>>> import numpy as np
>>> np.set_printoptions(precision=1, suppress=True, linewidth=200, legacy="1.25")
>>> K = 0.9 ** np.abs(np.subtract.outer(np.arange(2), np.arange(2)))
>>> print(K)
[[1.  0.9]
 [0.9 1. ]]
>>> x = np.array([0, 1])
>>> rhs = K @ x
>>> print(rhs)
[0.9 1. ]
>>> print(np.linalg.solve(K, rhs))
[0. 1.]
>>> print(np.linalg.solve(K, rhs + K[:, 0]))
[1. 1.]
>>> print(np.linalg.solve(K, -1 * rhs))
[ 0. -1.]
>>> U, sv, VT = np.linalg.svd(K)
>>> print(np.argmax(sv[:-1] / (sv[1:] + 1e-6)) + 1)
1
>>> print(sv)
[1.9 0.1]
>>> out = U[:, :1] @ np.diag(sv[:1]) @ VT[:1]
>>> print(np.round(np.linalg.norm(K - out) / np.linalg.norm(K), 1))
0.1
>>> print(np.linalg.matrix_rank(out))
1
>>> print(np.linalg.matrix_rank(K, rtol=0.05))
2
>>> out = np.array([[-2, 1, 3], [-1, 3, -1]])
>>> print(np.linalg.matrix_rank(np.vstack([K, out.T])))
2
>>> print(out.T @ K.T)
[[-2.9 -2.8]
 [ 3.7  3.9]
 [ 2.1  1.7]]
>>> print(np.einsum("ij,ij->i", K, K))
[1.8 1.8]
>>> print(np.einsum("ik,kj->ji", K, out))
[[-2.9 -2.8]
 [ 3.7  3.9]
 [ 2.1  1.7]]
>>> print(np.einsum("ik,kj->ij", K, out))
[[-2.9  3.7  2.1]
 [-2.8  3.9  1.7]]
>>> print(K @ out)
[[-2.9  3.7  2.1]
 [-2.8  3.9  1.7]]
>>> w, vecs = np.linalg.eig(K)
>>> print(np.sort(np.linalg.eigvals(K.T)))
[0.1 1.9]
>>> print(w)
[1.9 0.1]
>>> print(np.round(np.sort(np.linalg.eigvals(K @ K)), 1) + 0)
[0.  3.6]
>>> J = np.load("dump.npy")
>>> print(J)
[[ 0. -1.  0.  1.  0.  0.]
 [ 3.  0.  1. -1.  0.  0.]
 [-3. -3.  3. -3.  0.  0.]
 [ 0. -2.  1.  2.  0.  0.]
 [ 0.  0.  0.  0.  3. -7.]
 [ 0.  0.  0.  0. -8.  6.]]
>>> print((np.linalg.matrix_power((J != 0) + (J.T != 0) + np.eye(6), 6) > 0).astype(int))
[[1 1 1 1 0 0]
 [1 1 1 1 0 0]
 [1 1 1 1 0 0]
 [1 1 1 1 0 0]
 [0 0 0 0 1 1]
 [0 0 0 0 1 1]]
>>> print(np.round(np.linalg.det(J), 1))
-798.0
>>> feats = np.load("test11.npy")
>>> print(feats)
[[-2  3  8]
 [ 3  2  0]
 [ 8  0 -2]]
>>> out = np.linalg.inv(K)
>>> print(out)
[[ 5.3 -4.7]
 [-4.7  5.3]]
>>> print(np.linalg.inv(out))
[[1.  0.9]
 [0.9 1. ]]
>>> print(round(np.linalg.slogdet(K)[0], 1))
1.0
>>> t = np.radians(90)
>>> R = np.eye(3)
>>> R[1, 1] = R[2, 2] = np.cos(t)
>>> R[1, 2], R[2, 1] = -np.sin(t), np.sin(t)
>>> print(R.round(1) + 0)
[[ 1.  0.  0.]
 [ 0.  0. -1.]
 [ 0.  1.  0.]]
>>> out = feats @ R.T
>>> print(round(np.linalg.det(R), 1), np.trace(R))
1.0 1.0
>>> print(out.round(1) + 0)
[[-2. -8.  3.]
 [ 3.  0.  2.]
 [ 8.  2.  0.]]
>>> print(np.linalg.svd(feats, compute_uv=False), np.linalg.svd(out, compute_uv=False))
[10.4  7.   1.4] [10.4  7.   1.4]
>>> print(K @ K)
[[1.8 1.8]
 [1.8 1.8]]
>>> print((K - K.T) / 2)
[[0. 0.]
 [0. 0.]]
>>> print(np.allclose(K, K.T))
True
>>> print(round(float(np.linalg.det(K)), 1))
0.2
>>> print(round(np.abs(np.linalg.eigvals(K)).max(), 1))
1.9
>>> print(np.allclose(K @ K.T, K.T @ K))
True
>>> print(np.sort(np.abs(np.linalg.eigvals(K))))
[0.1 1.9]
>>> print(np.linalg.matrix_power(K, 2))
[[1.8 1.8]
 [1.8 1.8]]
>>> arr = np.load("sample19.npy")
>>> print(arr)
[[ -2  -2  -2  -2  -2  -2  -2]
 [ -2  -4  -4  -4  -4  -4  -4]
 [ -2  -4  -6  -6  -6  -6  -6]
 [ -2  -4  -6  -8  -8  -8  -8]
 [ -2  -4  -6  -8 -10 -10 -10]
 [ -2  -4  -6  -8 -10 -12 -12]
 [ -2  -4  -6  -8 -10 -12 -14]]
>>> print(np.trace(arr))
-56
>>> assert arr == arr.T
Traceback (most recent call last):
  File "<python-input-58>", line 1, in <module>
    assert arr == arr.T
           ^^^^^^^^^^^^
ValueError: The truth value of an array with more than one element is ambiguous. Use a.any() or a.all()
>>> data = np.loadtxt("x.csv", delimiter=",")
>>> print(data)
[[0. 0. 0.]
 [0. 4. 0.]
 [0. 0. 9.]]
>>> print(np.linalg.svd(data, compute_uv=False))
[9. 4. 0.]
>>> print(np.linalg.norm(data, axis=0))
[0. 4. 9.]
>>> A = np.load("case6.npy")
>>> print(A)
[[0.5 0.  0.  0.  0.5]
 [0.  0.7 0.  0.  0.3]
 [0.  0.  1.  0.  0. ]
 [0.  0.  0.  0.7 0.3]
 [0.  0.5 0.  0.  0.5]]
>>> O, R = np.linalg.qr(feats)
>>> print(R)
[[ 8.8  0.  -3.6]
 [ 0.  -3.6 -6.7]
 [ 0.   0.   3.2]]
>>> print(np.round(O.T @ O, 1) + 0)
[[1. 0. 0.]
 [0. 1. 0.]
 [0. 0. 1.]]
>>> X = np.array([[2, 0, -1, 2, 2, 0],
...     [0, 1, 2, -1, -2, 2],
...     [0, -2, 0, 0, -1, -2],
...     [1, 1, -1, 2, 0, -1]])
>>> rng = np.random.default_rng(24611)
>>> z = rng.permutation(7)
>>> print(z)
[0 5 2 3 1 6 4]
>>> out = arr[z][:, z]
>>> print(np.trace(out))
-56
>>> print(out)
[[ -2  -2  -2  -2  -2  -2  -2]
 [ -2 -12  -6  -8  -4 -12 -10]
 [ -2  -6  -6  -6  -4  -6  -6]
 [ -2  -8  -6  -8  -4  -8  -8]
 [ -2  -4  -4  -4  -4  -4  -4]
 [ -2 -12  -6  -8  -4 -14 -10]
 [ -2 -10  -6  -8  -4 -10 -10]]
>>> print(np.diag(out))
[ -2 -12  -6  -8  -4 -14 -10]
>>> print(np.sort(np.abs(np.linalg.eigvals(out))))
[ 0.5  0.6  0.8  1.1  2.   5.2 45.8]
